$ ipython --no-banner

In [1]: import numpy as np

In [2]: np.set_printoptions(precision=2, suppress=True, linewidth=200)

In [3]: K = np.loadtxt("layer14.csv", delimiter=",")

In [4]: print(K)
[[ 2. -4.  3.]
 [-4. 10. -3.]
 [ 3. -3.  9.]]

In [5]: # symmetric, so the eigenvalues are real

In [6]: print(np.linalg.lstsq(K[:-1].T, K[-1])[2])
2

In [7]: print(np.allclose(K[:-1].T @ np.linalg.lstsq(K[:-1].T, K[-1])[0], K[-1]))
True

In [8]: print(round(float(np.trace(np.linalg.pinv(K) @ K)), 2))
2.0

In [9]: rank = np.linalg.matrix_rank(K)

In [10]: print(rank)
2

In [11]: ns = np.linalg.svd(K)[2][rank:].T

In [12]: print(ns @ ns.T)
[[ 0.86  0.29 -0.19]
 [ 0.29  0.1  -0.06]
 [-0.19 -0.06  0.04]]

In [13]: print([int(np.linalg.matrix_rank(K[:i])) for i in range(1, len(K) + 1)])
[1, 2, 2]

In [14]: print([int(np.linalg.matrix_rank(np.delete(K, i, axis=0))) for i in range(3)])
[2, 2, 2]

In [15]: print(np.round(np.linalg.norm(K, 2) / np.linalg.norm(K), 2))
0.91

In [16]: print([round(float(x), 2) for x in np.linalg.svd(K, compute_uv=False)[:3]])
[14.53, 6.47, 0.0]

In [17]: print(np.linalg.matrix_rank(K, rtol=0.1))
2

In [18]: print(np.argsort(-np.linalg.norm(K, axis=0).round(6), kind="stable")[:3])
[1 2 0]

In [19]: print(np.linalg.cond(K) > 100)
True

In [20]: def softmax(z):
    ...:     e = np.exp(z - z.max(axis=-1, keepdims=True))
    ...:     return e / e.sum(axis=-1, keepdims=True)
    ...: 

In [21]: print(np.round(softmax(K[2]), 2) + 0)
[0. 0. 1.]

In [22]: print(np.round(softmax(K[2] + -2), 2) + 0)
[0. 0. 1.]

In [23]: print(softmax(K).sum(axis=1))
[1. 1. 1.]

In [24]: S = K @ K.T / np.sqrt(3)

In [25]: print(np.round(softmax(S + np.triu(np.full(S.shape, -np.inf), 1)), 2) + 0)
[[1. 0. 0.]
 [0. 1. 0.]
 [0. 0. 1.]]

In [26]: print(np.round(softmax(S), 2) + 0)
[[0. 0. 1.]
 [0. 1. 0.]
 [0. 0. 1.]]

In [27]: out = np.array([[0], [0], [1], [0]])

In [28]: basis = np.array([[-1, 1, -1]])

In [29]: rng = np.random.default_rng(66800)

In [30]: arr = out @ basis + 0.1 * rng.normal(size=(4, 3))

In [31]: print(arr)
[[ 0.1  -0.07 -0.12]
 [-0.04 -0.13  0.15]
 [-1.03  0.86 -1.05]
 [ 0.04  0.02 -0.04]]

In [32]: W1 = np.array([[-2, -8, -8, -7, 1, 1], [5, 1, 5, -8, -4, 9], [5, -3, -8, 2, 5, 3]])

In [33]: c = np.array([0, 2, 2, 2, 2, 1])

In [34]: H = np.maximum(arr @ W1 + c, 0)

In [35]: print(np.linalg.matrix_rank(H))
4

In [36]: basis = np.array([[2, 2, 2], [2, 0, 1], [2, 1, 1], [0, 2, 2], [1, 0, 0], [0, 2, 0]])

In [37]: print((H @ basis).round(6).argmax(axis=1))
[0 2 0 0]

In [38]: print(H @ basis)
[[ 8.28  5.24  6.38]
 [ 7.94  8.52  9.84]
 [76.69 34.7  39.96]
 [ 9.44  7.2   6.82]]

In [39]: print(W1 @ basis)
[[-35 -24 -34]
 [ 18  17   0]
 [ -7  12   3]]

In [40]: idx = rng.integers(0, 3, 4)

In [41]: J = np.array([[-1, -2, -1, -3], [0, -2, 3, 1], [1, -2, 0, 0], [2, -1, 0, -1]]) * (idx[:, None] == idx)

In [42]: print(J)
[[-1 -2 -1 -3]
 [ 0 -2  3  1]
 [ 1 -2  0  0]
 [ 2 -1  0 -1]]

In [43]: print(np.round(np.abs(np.linalg.eigvals(J)).max(), 2))
3.57

In [44]: J.inv()
---------------------------------------------------------------------------
AttributeError                            Traceback (most recent call last)
Cell In[44], line 1
----> 1 J.inv()

AttributeError: 'numpy.ndarray' object has no attribute 'inv'

In [45]: print(np.allclose(J @ J.T, J.T @ J))
False

In [46]: print(J @ J)
[[-6 11 -5  4]
 [ 5 -3 -6 -3]
 [-1  2 -7 -5]
 [-4 -1 -5 -6]]

In [47]: print((J + J.T) / 2)
[[-1.  -1.   0.  -0.5]
 [-1.  -2.   0.5  0. ]
 [ 0.   0.5  0.   0. ]
 [-0.5  0.   0.  -1. ]]

In [48]: proj = np.triu(np.array([[2, 1, -2, 1], [-2, 3, 0, 2], [-3, -1, -3, 3], [1, 3, -1, -2]]), 1) + np.eye(4)

In [49]: out = proj @ J @ np.linalg.inv(proj)

In [50]: print(round(np.linalg.det(out), 2))
38.0

In [51]: print(proj @ J - J @ proj)
[[ 0.  2.  1.  8.]
 [ 4. -2.  0. -7.]
 [ 6. -4.  2.  0.]
 [ 0. -2.  4.  0.]]

In [52]: print(out)
[[ -1.   0.   0.  -2.]
 [  4.  -8.  11. -22.]
 [  7. -12.  14. -28.]
 [  2.  -3.   4.  -9.]]

In [53]: q, vecs = np.linalg.qr(J[:, :1])[0], np.linalg.qr(J[:, 1:])[0]

In [54]: sv = np.linalg.svd(q.T @ vecs, compute_uv=False)

In [55]: print((sv > 0.9).sum())
0

In [56]: print(sv)
[0.43]

In [57]: out = np.array([[1, 1], [2, 2], [3, 0], [-1, -3]])

In [58]: print(out.T @ J.T)
[[-5  4 -3  1]
 [ 4 -7 -3  3]]

In [59]: print(np.einsum("ij->j", J))
[ 2 -7  2 -3]

In [60]: print(np.vstack([J, out.T]).shape)
(6, 4)

In [61]: print(J @ out)
[[-5  4]
 [ 4 -7]
 [-3 -3]
 [ 1  3]]

In [62]: F = np.load("a.npy")

In [63]: print(F)
[[  2  16 -12]
 [ -1  -8   6]
 [ -2 -16  12]]

In [64]: out = F[0, 0] * F[1:] - np.outer(F[1:, 0], F[0])

In [65]: print(out)
[[0 0 0]
 [0 0 0]]

In [66]: print(np.flatnonzero(~out.round(6).any(axis=1)))
[0 1]

In [67]: print(np.linalg.norm(F, axis=1).argmax())
0

In [68]: print(round(np.linalg.norm(F) ** 2 / np.linalg.norm(F, 2) ** 2, 2))
1.0

In [69]: print(round(float(np.linalg.norm(F[0], 1)), 2), np.round(np.linalg.norm(F[0], np.inf), 2))
30.0 16.0

In [70]: print(np.round(np.linalg.norm(F, 2), 2))
30.15

In [71]: Uu, sv, vt = np.linalg.svd(F)

In [72]: print(sv.round(2) + 0)
[30.15  0.    0.  ]

In [73]: print(np.argmax(sv[:-1] / (sv[1:] + 1e-6)) + 1)
1

In [74]: out = Uu[:, :1] @ np.diag(sv[:1]) @ vt[:1]

In [75]: print(np.linalg.matrix_rank(out))
1

In [76]: print(out)
[[  2.  16. -12.]
 [ -1.  -8.   6.]
 [ -2. -16.  12.]]

In [77]: print(np.round(np.linalg.norm(out), 2))
30.15

In [78]: print(round(np.abs(out).max(), 2))
16.0

In [79]: print(out.mean(axis=0))
[-0.33 -2.67  2.  ]

In [80]: print(out.sum(axis=0))
[-1. -8.  6.]

In [81]: print(out.sum(axis=1))
[ 6. -3. -6.]

In [82]: Uu, sv, vt = np.linalg.svd(F)

In [83]: vecs = vt[:(sv > 1e-8).sum()]

In [84]: vec = F[0] + -3 * F[1] + rng.integers(2) * np.eye(3)[0]

In [85]: print(vec)
[  6.  40. -30.]

In [86]: print(np.linalg.matrix_rank(np.vstack([F, vec])))
2

In [87]: print(np.allclose(vecs.T @ vecs @ vec, vec))
False

In [88]: print(round(float(np.linalg.norm(vec - vecs.T @ vecs @ vec)), 2))
1.0
